% ipython --no-banner

In [1]: import numpy as np

In [2]: np.set_printoptions(precision=2, suppress=True, linewidth=160)

In [3]: rnd = lambda a: np.round(a, 2) + 0

In [4]: arr = np.loadtxt("block5.csv", delimiter=",")

In [5]: arr
Out[5]: 
array([[ -3.,  -5.,   9.,   4.,   4.,   0.,   4.,  -4.,   2.,   9.,   8.],
       [  3.,  -9.,   7.,   0.,   6.,  -4.,   8.,   4.,   6.,  -1.,   2.],
       [ -9.,   6.,   3.,   8.,   1.,   6.,   6.,   0., -10.,   5.,   1.],
       [-10.,  -4.,  -4.,   8.,  -5., -12.,   0.,  -8.,  -3.,   4.,   3.],
       [ -5.,   2.,  -3.,   4.,  -2.,  -2.,   2.,   0.,  -5.,  -1.,  -2.],
       [ -4.,  -1.,   6.,   5.,   4.,   2.,   8.,   2.,  -3.,   3.,   2.],
       [  1., -11.,  11.,   2.,   7.,  -4.,   8.,   0.,   7.,   5.,   7.],
       [  7.,   7.,   1.,  -6.,   3.,  12.,   0.,   8.,  -1.,  -5.,  -5.],
       [-13.,   1.,   5.,  12.,   1.,   0.,   8.,  -4.,  -9.,   9.,   5.],
       [  4.,   2.,  10.,  -2.,   7.,  12.,   4.,   4.,   1.,   4.,   3.]])

In [6]: Uu, sig, Vh = np.linalg.svd(arr)

In [7]: rnd(sig)
Out[7]: array([39.87, 33.5 , 28.43, 11.83,  0.  ,  0.  ,  0.  ,  0.  ,  0.  ,  0.  ])

In [8]: np.argmax(sig[:-1] / (sig[1:] + 1e-6)) + 1
Out[8]: np.int64(4)

In [9]: other = Uu[:, :4] @ np.diag(sig[:4]) @ Vh[:4]

In [10]: rnd(other)
Out[10]: 
array([[ -3.,  -5.,   9.,   4.,   4.,   0.,   4.,  -4.,   2.,   9.,   8.],
       [  3.,  -9.,   7.,   0.,   6.,  -4.,   8.,   4.,   6.,  -1.,   2.],
       [ -9.,   6.,   3.,   8.,   1.,   6.,   6.,   0., -10.,   5.,   1.],
       [-10.,  -4.,  -4.,   8.,  -5., -12.,   0.,  -8.,  -3.,   4.,   3.],
       [ -5.,   2.,  -3.,   4.,  -2.,  -2.,   2.,   0.,  -5.,  -1.,  -2.],
       [ -4.,  -1.,   6.,   5.,   4.,   2.,   8.,   2.,  -3.,   3.,   2.],
       [  1., -11.,  11.,   2.,   7.,  -4.,   8.,   0.,   7.,   5.,   7.],
       [  7.,   7.,   1.,  -6.,   3.,  12.,   0.,   8.,  -1.,  -5.,  -5.],
       [-13.,   1.,   5.,  12.,   1.,   0.,   8.,  -4.,  -9.,   9.,   5.],
       [  4.,   2.,  10.,  -2.,   7.,  12.,   4.,   4.,   1.,   4.,   3.]])

In [11]: rnd(np.abs(arr - other).max())
Out[11]: np.float64(0.0)

In [12]: rnd(np.linalg.norm(arr - other, 2)), rnd(sig[4])
Out[12]: (np.float64(0.0), np.float64(0.0))
